In [1]: import numpy as np

In [2]: from numpy import linalg as LA

In [3]: np.set_printoptions(precision=2, suppress=True, linewidth=100, sign=" ")

In [4]: E = np.load("data.npy")

In [5]: E
Out[5]: 
array([[  4,   1,   8,  -7,   4,   9],
       [ -9,  -5,   8,   9,   2,   2],
       [  8,  -4,   8,  -3,   0,   5],
       [-41, -24,  48,  38,  14,  19]])

In [6]: np.unique(E.round(6), axis=0).shape
Out[6]: (4, 6)

In [7]: np.allclose(E[:-1].T @ LA.lstsq(E[:-1].T, E[-1])[0], E[-1])
Out[7]: True

In [8]: vec = np.array([1, 0, 3, 1, 1, 3])

In [9]: E @ np.ones(6)
Out[9]: array([ 19.,   7.,  14.,  54.])

In [10]: E @ np.eye(6)[5]
Out[10]: array([  9.,   2.,   5.,  19.])

In [11]: (E * vec).sum(axis=1)
Out[11]: array([  52,   32,   44,  212])

In [12]: np.einsum("ij,j->i", E, vec)
Out[12]: array([  52,   32,   44,  212])

In [13]: E * vec
Out[13]: 
array([[  4,   0,  24,  -7,   4,  27],
       [ -9,   0,  24,   9,   2,   6],
       [  8,   0,  24,  -3,   0,  15],
       [-41,   0, 144,  38,  14,  57]])

In [14]: np.sign((E @ vec).round(6))
Out[14]: array([ 1,  1,  1,  1])

In [15]: (E @ vec).argmax()
Out[15]: np.int64(3)

In [16]: rank = LA.matrix_rank(E)

In [17]: rank
Out[17]: np.int64(3)

In [18]: ns = LA.svd(E)[2][rank:].T

In [19]: [int(LA.matrix_rank(np.delete(E, i, axis=0))) for i in range(4)]
Out[19]: [3, 3, 2, 3]

In [20]: np.round(E @ ns, 2) + 0
Out[20]: 
array([[ 0.,  0.,  0.],
       [ 0.,  0.,  0.],
       [ 0.,  0.,  0.],
       [ 0.,  0.,  0.]])

In [21]: rng = np.random.default_rng(30383)

In [22]: other = E + rng.integers(-2, 3, (4, 3)) @ rng.integers(-2, 3, (3, 6))

In [23]: other
Out[23]: 
array([[ -2,   1,  12,   1,   8,   7],
       [ -7,  -9,   8,   4,   0,   5],
       [ 11,  -2,  10,   0,   3,   6],
       [-41, -24,  44,  33,  10,  18]])

In [24]: np.abs(other - E).sum(axis=1)
Out[24]: array([ 24,  16,  14,  14])

In [25]: LA.matrix_rank(other - E, tol=1e-8)
Out[25]: np.int64(3)

In [26]: np.round(LA.svd(other - E, compute_uv=False), 2) + 0
Out[26]: array([ 14.88,   6.44,   5.01,   0.  ])
